$ ipython --no-banner

In [1]: import numpy as np

In [2]: np.set_printoptions(precision=2, suppress=True, linewidth=120)

In [3]: def rd(a):
   ...:     return np.round(a, 2) + 0
   ...: 

In [4]: feats = np.loadtxt("test4.csv", delimiter=",")

In [5]: rd(feats)
Out[5]: 
array([[ 1.53,  4.19,  1.84,  1.29],
       [ 4.05,  1.34, -2.54,  0.61],
       [ 3.46, -0.66, -3.55,  0.01],
       [-1.91, -4.17, -1.49, -1.31],
       [ 2.06, -2.54, -3.74, -0.62],
       [-4.04, -1.85,  2.15, -0.76],
       [ 0.8 , -3.49, -3.36, -0.96],
       [ 0.51,  4.05,  2.63,  1.2 ],
       [-3.76, -2.93,  1.08, -1.06],
       [ 2.06,  4.15,  1.34,  1.31],
       [-3.6 ,  0.38,  3.45, -0.09],
       [ 3.81,  2.83, -1.2 ,  1.03],
       [ 1.75, -2.81, -3.68, -0.71],
       [ 2.58, -1.98, -3.77, -0.43],
       [ 3.88,  2.66, -1.39,  0.98],
       [-4.03, -2.02,  2.01, -0.81],
       [-3.44, -3.4 ,  0.44, -1.17]])

In [6]: np.abs(np.diag(np.linalg.qr(feats)[1])) > 1e-9
Out[6]: array([ True,  True, False, False])

In [7]: rd(np.trace(np.linalg.pinv(feats) @ feats))
Out[7]: np.float64(2.0)

In [8]: np.allclose(feats[:-1].T @ np.linalg.lstsq(feats[:-1].T, feats[-1])[0], feats[-1])
Out[8]: True

In [9]: lab = feats[:, 3] > np.median(feats[:, 3])

In [10]: u = feats[lab].mean(axis=0) - feats[~lab].mean(axis=0)

In [11]: rd(u)
Out[11]: array([3.07, 5.17, 1.22, 1.66])

In [12]: np.argsort(-np.abs(u).round(6), kind="stable")
Out[12]: array([1, 0, 3, 2])

In [13]: ((feats - feats.mean(axis=0)) @ u > 0).astype(int)
Out[13]: array([1, 1, 1, 0, 0, 0, 0, 1, 0, 1, 0, 1, 0, 0, 1, 0, 0])

In [14]: E = np.loadtxt("arr.csv", delimiter=",")

In [15]: E
Out[15]: 
array([[ 0.,  3.,  1.],
       [ 2.,  6.,  2.],
       [ 4.,  9.,  2.],
       [ 6., 12.,  4.],
       [ 7., 15.,  4.],
       [ 7., 15.,  4.],
       [ 8., 16.,  4.],
       [10., 17.,  7.],
       [11., 20.,  8.],
       [11., 23.,  9.],
       [12., 25., 10.],
       [12., 26., 10.],
       [15., 28., 12.],
       [17., 31., 14.],
       [19., 32., 15.],
       [19., 34., 18.],
       [19., 35., 18.],
       [20., 38., 19.],
       [20., 39., 21.],
       [22., 40., 22.],
       [22., 43., 22.],
       [22., 45., 23.],
       [22., 45., 23.],
       [22., 47., 23.],
       [23., 49., 26.],
       [23., 50., 27.],
       [25., 52., 28.],
       [27., 55., 28.],
       [28., 55., 28.],
       [30., 58., 28.]])

In [16]: gram = np.cov(E, rowvar=False)

In [17]: np.argwhere(np.triu(np.abs(np.corrcoef(E.T)) > 0.8, 1))
Out[17]: 
array([[0, 1],
       [0, 2],
       [1, 2]])

In [18]: gram.shape
Out[18]: (3, 3)

In [19]: np.median(E, axis=0)
Out[19]: array([19. , 33. , 16.5])

In [20]: rd(np.corrcoef(E[:, 1], E[:, 0])[0, 1])
Out[20]: np.float64(0.99)

In [21]: rd(np.polyfit(E[:, 1], E[:, 0], 1))
Out[21]: array([0.5 , 0.03])

In [22]: np.argsort(-E.std(axis=0).round(6), kind="stable")
Out[22]: array([1, 2, 0])

In [23]: rd(E.std(axis=0))
Out[23]: array([ 8.  , 15.73,  9.17])

In [24]: rd(gram)
Out[24]: 
array([[ 66.21, 128.71,  74.36],
       [128.71, 256.02, 147.9 ],
       [ 74.36, 147.9 ,  87.06]])

In [25]: rd(np.corrcoef(E.T))
Out[25]: 
array([[1.  , 0.99, 0.98],
       [0.99, 1.  , 0.99],
       [0.98, 0.99, 1.  ]])

In [26]: vals, evecs = np.linalg.eig(gram)

In [27]: rd(np.sort(np.linalg.eigvals(gram.T)))
Out[27]: array([  0.99,   1.56, 406.75])

In [28]: rd(gram @ evecs[:, 0] - vals[0] * evecs[:, 0])
Out[28]: array([0., 0., 0.])

In [29]: rd(vals)
Out[29]: array([406.75,   1.56,   0.99])

In [30]: rd(np.sort(np.linalg.eigvals(gram @ gram)))
Out[30]: array([     0.98,      2.42, 165443.51])

In [31]: rd(np.sort(np.linalg.eigvals(np.linalg.inv(gram))))
Out[31]: array([0.  , 0.64, 1.01])

In [32]: d = np.linalg.norm(E[:, None] - E[None], axis=-1)

In [33]: d.shape
Out[33]: (30, 30)

In [34]: rd(d[:5, :5])
Out[34]: 
array([[ 0.  ,  3.74,  7.28, 11.22, 14.21],
       [ 3.74,  0.  ,  3.61,  7.48, 10.49],
       [ 7.28,  3.61,  0.  ,  4.12,  7.  ],
       [11.22,  7.48,  4.12,  0.  ,  3.16],
       [14.21, 10.49,  7.  ,  3.16,  0.  ]])

In [35]: d.mean(axis=1).argmax()
Out[35]: np.int64(0)

In [36]: np.linalg.matrix_rank(d ** 2)
Out[36]: np.int64(5)

In [37]: U, sigma, vt = np.linalg.svd(E)

In [38]: rd(sigma)
Out[38]: array([239.9 ,   9.58,   5.83])

In [39]: A2 = U[:, :1] @ np.diag(sigma[:1]) @ vt[:1]

In [40]: rd(np.abs(E - A2).max())
Out[40]: np.float64(3.3)

In [41]: np.linalg.matrix_rank(E, rtol=0.05)
Out[41]: np.int64(1)

In [42]: rd(np.linalg.norm(E - A2, 2)), rd(sigma[1])
Out[42]: (np.float64(9.58), np.float64(9.58))

In [43]: rd(np.linalg.norm(E - A2) / np.linalg.norm(E))
Out[43]: np.float64(0.05)

In [44]: J = np.load("layer7.npy")

In [45]: J
Out[45]: 
array([[ 0.73,  2.72,  1.63],
       [ 2.72, -4.6 , -1.02],
       [ 1.63, -1.02, -8.13]])

In [46]: rd(np.linalg.det(J[::-1]))
Out[46]: np.float64(-89.87)

In [47]: np.kron(np.eye(2, dtype=int), J)
Out[47]: 
array([[ 0.73,  2.72,  1.63,  0.  ,  0.  ,  0.  ],
       [ 2.72, -4.6 , -1.02,  0.  , -0.  , -0.  ],
       [ 1.63, -1.02, -8.13,  0.  , -0.  , -0.  ],
       [ 0.  ,  0.  ,  0.  ,  0.73,  2.72,  1.63],
       [ 0.  , -0.  , -0.  ,  2.72, -4.6 , -1.02],
       [ 0.  , -0.  , -0.  ,  1.63, -1.02, -8.13]])

In [48]: np.einsum("ii->", J)
Out[48]: np.float64(-12.0)

In [49]: A2 = np.array([[0, 0, -2], [-2, -3, 1]])

In [50]: W2 = np.kron(A2, J)

In [51]: rd(W2)
Out[51]: 
array([[ 0.  ,  0.  ,  0.  ,  0.  ,  0.  ,  0.  , -1.46, -5.44, -3.26],
       [ 0.  ,  0.  ,  0.  ,  0.  ,  0.  ,  0.  , -5.44,  9.2 ,  2.04],
       [ 0.  ,  0.  ,  0.  ,  0.  ,  0.  ,  0.  , -3.26,  2.04, 16.26],
       [-1.46, -5.44, -3.26, -2.19, -8.16, -4.89,  0.73,  2.72,  1.63],
       [-5.44,  9.2 ,  2.04, -8.16, 13.8 ,  3.06,  2.72, -4.6 , -1.02],
       [-3.26,  2.04, 16.26, -4.89,  3.06, 24.39,  1.63, -1.02, -8.13]])

In [52]: M = np.loadtxt("dump.csv", delimiter=",")

In [53]: M
Out[53]: 
array([[-0.77,  0.72,  0.5 ,  0.11, -0.57,  1.12],
       [-0.4 , -0.7 , -0.1 ,  0.8 , -0.1 ,  0.9 ],
       [ 0.3 ,  1.9 ,  0.5 ,  1.7 ,  0.7 ,  0.3 ],
       [-0.7 ,  0.8 ,  0.4 ,  0.1 , -0.7 ,  1.1 ],
       [-0.3 ,  0.3 ,  0.8 , -0.8 ,  1.6 ,  1.4 ],
       [-1.8 ,  0.3 , -0.2 ,  0.3 ,  0.1 , -0.3 ],
       [-0.2 ,  0.  , -0.4 , -0.3 , -0.6 ,  0.1 ]])

In [54]: rd(M[1] @ M[3])
Out[54]: np.float64(0.82)

In [55]: rd(np.linalg.norm(M, axis=0))
Out[55]: array([2.17, 2.33, 1.23, 2.09, 2.06, 2.33])

In [56]: t = np.radians(60)

In [57]: R = np.eye(6)

In [58]: R[3, 3] = R[0, 0] = np.cos(t)

In [59]: R[3, 0], R[0, 3] = -np.sin(t), np.sin(t)

In [60]: rd(R)
Out[60]: 
array([[ 0.5 ,  0.  ,  0.  ,  0.87,  0.  ,  0.  ],
       [ 0.  ,  1.  ,  0.  ,  0.  ,  0.  ,  0.  ],
       [ 0.  ,  0.  ,  1.  ,  0.  ,  0.  ,  0.  ],
       [-0.87,  0.  ,  0.  ,  0.5 ,  0.  ,  0.  ],
       [ 0.  ,  0.  ,  0.  ,  0.  ,  1.  ,  0.  ],
       [ 0.  ,  0.  ,  0.  ,  0.  ,  0.  ,  1.  ]])

In [61]: A2 = M @ R.T

In [62]: np.allclose(np.linalg.norm(M, axis=1), np.linalg.norm(A2, axis=1))
Out[62]: True

In [63]: rd(A2)
Out[63]: 
array([[-0.29,  0.72,  0.5 ,  0.72, -0.57,  1.12],
       [ 0.49, -0.7 , -0.1 ,  0.75, -0.1 ,  0.9 ],
       [ 1.62,  1.9 ,  0.5 ,  0.59,  0.7 ,  0.3 ],
       [-0.26,  0.8 ,  0.4 ,  0.66, -0.7 ,  1.1 ],
       [-0.84,  0.3 ,  0.8 , -0.14,  1.6 ,  1.4 ],
       [-0.64,  0.3 , -0.2 ,  1.71,  0.1 , -0.3 ],
       [-0.36,  0.  , -0.4 ,  0.02, -0.6 ,  0.1 ]])

In [64]: rd(np.linalg.svd(M, compute_uv=False)), rd(np.linalg.svd(A2, compute_uv=False))
Out[64]: 
(array([3.21, 2.38, 2.29, 1.62, 1.33, 0.35]),
 array([3.21, 2.38, 2.29, 1.62, 1.33, 0.35]))

In [65]: A2 = np.c_[M[:, :5] @ np.array([[2, 2, 0, 1, 0],
    ...:     [1, 1, 0, 2, 1],
    ...:     [1, 1, 2, 0, 0],
    ...:     [2, 1, 1, 0, 0],
    ...:     [1, 2, 1, 1, 2]]), np.array([1, 3, 3, 1, 0, 2, 0])]

In [66]: rd(A2)
Out[66]: 
array([[-0.67, -1.35,  0.54,  0.1 , -0.42,  1.  ],
       [-0.1 , -1.  ,  0.5 , -1.9 , -0.9 ,  3.  ],
       [ 7.1 ,  6.1 ,  3.4 ,  4.8 ,  3.3 ,  3.  ],
       [-0.7 , -1.5 ,  0.2 ,  0.2 , -0.6 ,  1.  ],
       [ 0.5 ,  2.9 ,  2.4 ,  1.9 ,  3.5 ,  0.  ],
       [-2.8 , -3.  ,  0.  , -1.1 ,  0.5 ,  2.  ],
       [-2.  , -2.3 , -1.7 , -0.8 , -1.2 ,  0.  ]])

In [67]: rd(np.linalg.norm(np.linalg.qr(M)[0].T @ A2, axis=0) ** 2 / ((A2 ** 2).sum(axis=0) + 1e-12))
Out[67]: array([1., 1., 1., 1., 1., 1.])

In [68]: np.linalg.matrix_rank(A2)
Out[68]: np.int64(6)

In [69]: rd(np.linalg.norm(A2 - M @ np.linalg.lstsq(M, A2)[0], axis=0))
Out[69]: array([0.  , 0.  , 0.  , 0.  , 0.  , 0.01])

In [70]: np.linalg.matrix_rank(np.c_[M, A2])
Out[70]: np.int64(7)

In [71]: rd(np.linalg.lstsq(M, A2[:, 0])[0])
Out[71]: array([2., 1., 1., 2., 1., 0.])

In [72]: A2 = M / np.linalg.norm(M, axis=1, keepdims=True)

In [73]: gram = A2 @ A2.T

In [74]: rd(np.degrees(np.arccos(np.clip(gram[1, 5], -1, 1))))
Out[74]: np.float64(79.73)

In [75]: (np.abs(gram) > 0.9).astype(int)
Out[75]: 
array([[1, 0, 0, 1, 0, 0, 0],
       [0, 1, 0, 0, 0, 0, 0],
       [0, 0, 1, 0, 0, 0, 0],
       [1, 0, 0, 1, 0, 0, 0],
       [0, 0, 0, 0, 1, 0, 0],
       [0, 0, 0, 0, 0, 1, 0],
       [0, 0, 0, 0, 0, 0, 1]])

In [76]: np.argwhere(np.triu(np.abs(gram) > 0.95, 1))
Out[76]: array([[0, 3]])

In [77]: A2 = M / np.sqrt((M ** 2).mean(axis=1, keepdims=True))

In [78]: rd(np.linalg.norm(A2, axis=1))
Out[78]: array([2.45, 2.45, 2.45, 2.45, 2.45, 2.45, 2.45])

In [79]: np.linalg.matrix_rank(A2) == np.linalg.matrix_rank(M)
Out[79]: np.True_

In [80]: np.linalg.matrix_rank(M - M.mean(axis=1, keepdims=True))
Out[80]: np.int64(5)

In [81]: mat = np.load("data.npy")

In [82]: mat
Out[82]: 
array([[1, 1, 0, 3, 2],
       [1, 1, 1, 0, 3],
       [0, 1, 1, 1, 0],
       [3, 0, 1, 1, 1],
       [2, 3, 0, 1, 1]])

In [83]: A2 = mat / np.linalg.norm(mat, axis=1, keepdims=True)

In [84]: gram = A2 @ A2.T

In [85]: (np.abs(gram) > 0.9).astype(int)
Out[85]: 
array([[1, 0, 0, 0, 0],
       [0, 1, 0, 0, 0],
       [0, 0, 1, 0, 0],
       [0, 0, 0, 1, 0],
       [0, 0, 0, 0, 1]])

In [86]: rd(gram[0])
Out[86]: array([1.  , 0.6 , 0.6 , 0.6 , 0.67])

In [87]: np.argwhere(np.triu(np.abs(gram) > 0.95, 1))
Out[87]: array([], shape=(0, 2), dtype=int64)

In [88]: rd(gram)
Out[88]: 
array([[1.  , 0.6 , 0.6 , 0.6 , 0.67],
       [0.6 , 1.  , 0.33, 0.58, 0.6 ],
       [0.6 , 0.33, 1.  , 0.33, 0.6 ],
       [0.6 , 0.58, 0.33, 1.  , 0.6 ],
       [0.67, 0.6 , 0.6 , 0.6 , 1.  ]])
